$ python3 -q
>>> import numpy as np
>>> np.set_printoptions(precision=3, suppress=True, linewidth=200)
>>> def rd(a):
...     return np.round(a, 3) + 0
... 
>>> arr = np.load("w.npy")
>>> arr
array([[ 1,  0,  0,  0],
       [ 2,  1,  0,  0],
       [ 4,  4,  1,  0],
       [-5,  1, -4,  1]])
>>> # triangular
>>> vec = np.array([9, -2, 4, 0])
>>> rhs = arr @ vec
>>> b, lr = np.zeros(4), 1 / np.linalg.norm(arr, 2) ** 2
>>> for i in range(8):
...     b -= lr * arr.T @ (arr @ b - rhs)
...     if i % 2 == 0: print(i, round(np.linalg.norm(arr @ b - rhs), 3))
... 
0 10.919
2 5.807
4 3.424
6 2.441
>>> rd(b)
array([ 7.779, -0.801,  5.376, -1.33 ])
>>> rd(np.linalg.cond(arr))
np.float64(234.503)
>>> rng = np.random.default_rng(69187)
>>> A2 = arr + rng.integers(-2, 3, (4, 3)) @ rng.integers(-2, 3, (3, 4))
>>> A2
array([[ 3,  0,  2,  4],
       [ 2,  1,  4,  0],
       [ 1,  4,  3,  0],
       [-3,  1, -2,  5]])
>>> A2 - arr
array([[ 2,  0,  2,  4],
       [ 0,  0,  4,  0],
       [-3,  0,  2,  0],
       [ 2,  0,  2,  4]])
>>> np.linalg.matrix_rank(A2 - arr, tol=1e-8)
np.int64(3)
>>> ev, vecs = np.linalg.eig(arr)
>>> rd(np.sort(np.linalg.eigvals(np.linalg.inv(arr))))
array([1.+0.j, 1.+0.j, 1.+0.j, 1.+0.j])
>>> arr @ vecs[:, 0] - ev[0] * vecs[:, 0]
array([0., 0., 0., 0.])
>>> X = np.load("mat.npy")
>>> X
array([[-1.758,  0.9  ,  1.8  ],
       [ 0.189, -0.5  , -0.1  ],
       [ 0.089, -0.4  , -0.1  ],
       [ 0.675,  0.4  , -0.8  ],
       [ 1.373,  0.   , -1.4  ],
       [ 0.583,  0.6  , -0.8  ],
       [-1.301, -2.6  ,  1.3  ],
       [-1.576, -1.3  ,  1.6  ],
       [-0.225, -0.6  ,  0.2  ],
       [-0.486,  0.   ,  0.5  ],
       [-0.417, -0.9  ,  0.5  ]])
>>> A2 = np.c_[X[:, :2] @ np.array([[0, -1], [-3, -3]]), np.array([2, 2, -2, -3, 2, 2, -2, -2, 1, -1, -1])]
>>> rd(A2)
array([[-2.7  , -0.942,  2.   ],
       [ 1.5  ,  1.311,  2.   ],
       [ 1.2  ,  1.111, -2.   ],
       [-1.2  , -1.875, -3.   ],
       [ 0.   , -1.373,  2.   ],
       [-1.8  , -2.383,  2.   ],
       [ 7.8  ,  9.101, -2.   ],
       [ 3.9  ,  5.476, -2.   ],
       [ 1.8  ,  2.025,  1.   ],
       [ 0.   ,  0.486, -1.   ],
       [ 2.7  ,  3.117, -1.   ]])
>>> rd(np.linalg.lstsq(X, A2[:, 0])[0])
array([ 0., -3.,  0.])
>>> rd(np.linalg.norm(np.linalg.qr(X)[0].T @ A2, axis=0) ** 2 / ((A2 ** 2).sum(axis=0) + 1e-12))
array([1.   , 1.   , 0.235])
>>> rd(np.linalg.norm(A2 - X @ np.linalg.lstsq(X, A2)[0], axis=0))
array([0.   , 0.   , 5.532])
>>> np.linalg.matrix_rank(A2)
np.int64(3)
>>> cen = (A2 - A2.mean(axis=0)) / A2.std(axis=0)
>>> rd(cen.std(axis=0))
array([1., 1., 1.])
>>> b = np.linalg.lstsq(np.delete(cen, 1, axis=1), cen[:, 1])[0]
>>> np.abs(b).argmax()
np.int64(0)
>>> rd(b)
array([ 0.956, -0.019])
>>> C2 = X.T @ X
>>> rd(np.diag(C2))
array([10.452, 11.36 , 11.29 ])
>>> rd(np.linalg.svd(X, compute_uv=False) ** 2)
array([25.281,  7.788,  0.032])
>>> np.allclose(C2, C2.T)
True
>>> rd(np.linalg.eigvalsh(C2)[::-1])
array([25.281,  7.788,  0.032])
>>> rd(np.trace(C2)), rd((X ** 2).sum())
(np.float64(33.102), np.float64(33.102))
>>> np.linalg.matrix_rank(C2)
np.int64(3)
>>> data = np.load("layer12.npy")
>>> data
array([[0, 5, 0],
       [0, 0, 0],
       [0, 3, 1],
       [2, 3, 5],
       [6, 3, 9],
       [0, 0, 0],
       [0, 0, 0],
       [0, 2, 0],
       [0, 0, 0],
       [0, 4, 0],
       [4, 2, 7],
       [2, 0, 5],
       [0, 0, 0],
       [4, 0, 7],
       [2, 9, 5],
       [0, 3, 1],
       [4, 0, 7],
       [2, 9, 5]])
>>> # row 5 repeats row 1
>>> vec = np.array([2, 3, 3])
>>> rhs = data @ vec
>>> rhs
array([15,  0, 12, 28, 48,  0,  0,  6,  0, 12, 35, 19,  0, 29, 46, 12, 29, 46])
>>> rhs = rhs + 0.3 * rng.normal(size=18)
>>> rd(rhs)
array([15.073,  0.098, 11.969, 27.776, 47.978,  0.076,  0.039,  6.289, -0.326, 11.854, 35.647, 19.419,  0.007, 29.058, 45.716, 12.252, 28.477, 45.711])
>>> b, *_ = np.linalg.lstsq(data, rhs)
>>> rd(np.linalg.norm(rhs - data @ b))
np.float64(1.148)
>>> dist = np.linalg.norm(data[:, None] - data[None], axis=-1)
>>> rd(dist[:5, :5])
array([[ 0.   ,  5.   ,  2.236,  5.745, 11.   ],
       [ 5.   ,  0.   ,  3.162,  6.164, 11.225],
       [ 2.236,  3.162,  0.   ,  4.472, 10.   ],
       [ 5.745,  6.164,  4.472,  0.   ,  5.657],
       [11.   , 11.225, 10.   ,  5.657,  0.   ]])
>>> dist.mean(axis=1).argmax()
np.int64(4)
>>> dist.shape
(18, 18)
>>> np.unravel_index(dist.round(6).argmax(), dist.shape)
(np.int64(1), np.int64(4))
>>> lab = data[:, 0] > np.median(data[:, 0])
>>> u = data[lab].mean(axis=0) - data[~lab].mean(axis=0)
>>> u
array([3.25, 1.55, 6.05])
>>> (((data - data.mean(axis=0)) @ u > 0) == lab).mean()
np.float64(1.0)
>>> C2 = np.cov(data, rowvar=False)
>>> rd(np.linalg.eigvalsh(C2)[::-1])
array([14.511,  8.101,  0.124])
>>> rd(np.corrcoef(data.T))
array([[1.   , 0.062, 0.971],
       [0.062, 1.   , 0.172],
       [0.971, 0.172, 1.   ]])
>>> m1 = np.load("a.npy")
>>> m1
array([[-2,  2,  0,  0,  0,  0],
       [ 3,  0,  0,  0,  0,  0],
       [ 2,  3,  0,  0,  0,  0],
       [ 0,  0, -2,  2,  0,  0],
       [ 0,  0,  3,  0,  0,  0],
       [ 0,  0,  2,  3,  0,  0],
       [ 0,  0,  0,  0, -2,  2],
       [ 0,  0,  0,  0,  3,  0],
       [ 0,  0,  0,  0,  2,  3]])
>>> hat = m1 @ np.linalg.solve(m1.T @ m1, m1.T)
>>> np.trace(hat)
np.float64(6.0)
>>> rd(np.diag(hat))
array([0.627, 0.539, 0.834, 0.627, 0.539, 0.834, 0.627, 0.539, 0.834])
>>> np.linalg.matrix_rank(np.eye(9) - hat)
np.int64(3)
>>> np.allclose(hat @ hat, hat)
True
>>> rd(hat @ m1[:, 3])
array([0., 0., 0., 2., 0., 3., 0., 0., 0.])
>>> vec = np.array([1, 3, 3, -1, -3, -3])
>>> rhs = m1 @ vec
>>> rd(np.linalg.pinv(m1) @ m1)
array([[1., 0., 0., 0., 0., 0.],
       [0., 1., 0., 0., 0., 0.],
       [0., 0., 1., 0., 0., 0.],
       [0., 0., 0., 1., 0., 0.],
       [0., 0., 0., 0., 1., 0.],
       [0., 0., 0., 0., 0., 1.]])
>>> rhs
array([  4,   3,  11,  -8,   9,   3,   0,  -9, -15])
>>> rhs = rhs + 0.05 * rng.normal(size=9)
>>> rd(rhs)
array([  4.059,   2.998,  10.948,  -8.071,   8.965,   3.016,   0.033,  -9.017, -14.966])
>>> b, *_ = np.linalg.lstsq(m1, rhs)
>>> rd(b)
array([ 0.987,  2.999,  3.005, -1.008, -3.004, -2.986])
>>> b.round()
array([ 1.,  3.,  3., -1., -3., -3.])
